>>> import numpy as np
>>> from numpy import linalg as LA
>>> np.set_printoptions(precision=2, suppress=True, linewidth=120)
>>> M = np.load("out19.npy")
>>> print(M)
[[-1.51  1.65 -0.55]
 [-2.08 -0.66 -1.52]
 [-1.76 -0.96 -1.62]
 [-2.27 -2.14 -1.29]
 [-1.22  2.79 -0.25]
 [-2.9  -1.98 -1.43]
 [-1.66  2.04 -0.18]
 [-1.97  1.36  1.04]
 [-4.39 -1.13 -0.39]
 [-2.3  -0.02  0.53]
 [-1.41 -0.73 -3.64]
 [-1.12 -0.9  -1.29]
 [-0.55 -2.67 -0.83]
 [-3.07  2.52  1.28]
 [-0.71 -1.96  1.29]
 [-0.62  2.02 -1.59]
 [-1.35 -1.9   0.23]
 [-0.69 -0.87 -2.35]
 [-1.68  2.12  0.14]
 [-2.81  2.    1.33]
 [-0.24 -0.11 -1.03]
 [-1.42  3.11  0.71]
 [-3.5   2.45 -0.5 ]
 [-2.65 -1.21 -1.85]
 [-1.84  2.84  1.03]
 [-1.83  2.92 -1.11]
 [-2.38 -1.67  0.26]
 [ 0.04  3.65 -0.17]
 [-1.09 -0.4  -2.83]
 [-2.21  3.99  0.07]
 [-2.37 -0.03 -1.1 ]
 [-2.01  2.89  0.17]
 [-0.04  2.28 -0.85]
 [-1.25  0.2   0.5 ]
 [-0.7   0.65 -1.23]
 [-2.26 -1.   -1.76]
 [-1.46 -1.68 -2.35]]
>>> proj = M @ LA.solve(M.T @ M, M.T)
>>> np.round(np.trace(proj), 2)
np.float64(3.0)
>>> print(LA.matrix_rank(np.eye(37) - proj))
34
>>> np.round(LA.eigvalsh(proj), 2) + 0
array([0., 0., 0., 0., 0., 0., 0., 0., 0., 0., 0., 0., 0., 0., 0., 0., 0., 0., 0., 0., 0., 0., 0., 0., 0., 0., 0., 0.,
       0., 0., 0., 0., 0., 0., 1., 1., 1.])
>>> print(np.allclose(proj @ proj, proj))
True
>>> np.diag(proj)
array([0.03, 0.05, 0.05, 0.09, 0.06, 0.11, 0.04, 0.06, 0.19, 0.06, 0.2 , 0.03, 0.06, 0.14, 0.1 , 0.09, 0.07, 0.08,
       0.04, 0.12, 0.02, 0.07, 0.11, 0.09, 0.08, 0.1 , 0.1 , 0.11, 0.12, 0.12, 0.05, 0.07, 0.07, 0.02, 0.03, 0.07,
       0.09])
>>> cen = M - M.mean(axis=0)
>>> left, s, Vh = LA.svd(cen, full_matrices=False)
>>> np.abs(Vh[-1])
array([0.83, 0.2 , 0.53])
>>> np.round(cen.mean(axis=0), 2) + 0
array([0., 0., 0.])
>>> np.abs(left[:, 0]).argmax()
np.int64(29)
>>> print(s)
[12.23  6.77  5.25]
>>> s ** 2 / (s ** 2).sum()
array([0.67, 0.21, 0.12])
>>> np.abs(Vh[0]).argmax()
np.int64(1)
>>> LA.matrix_rank(cen)
np.int64(3)
>>> mat = np.loadtxt("layer4.csv", delimiter=",")
>>> mat
array([[0., 1., 1., 1., 1., 1.],
       [1., 0., 1., 1., 1., 0.],
       [1., 1., 0., 0., 1., 1.],
       [1., 1., 0., 0., 0., 1.],
       [1., 1., 1., 0., 0., 0.],
       [1., 0., 1., 1., 0., 0.]])
>>> rng = np.random.default_rng(78322)
>>> idx = rng.permutation(6)
>>> idx
array([4, 3, 2, 1, 0, 5])
>>> M2 = mat[idx][:, idx]
>>> np.round(np.sort(np.abs(LA.eigvals(M2))), 2) + 0
array([0.  , 0.71, 1.  , 1.49, 2.  , 3.78])
>>> np.diag(M2)
array([0., 0., 0., 0., 0., 0.])
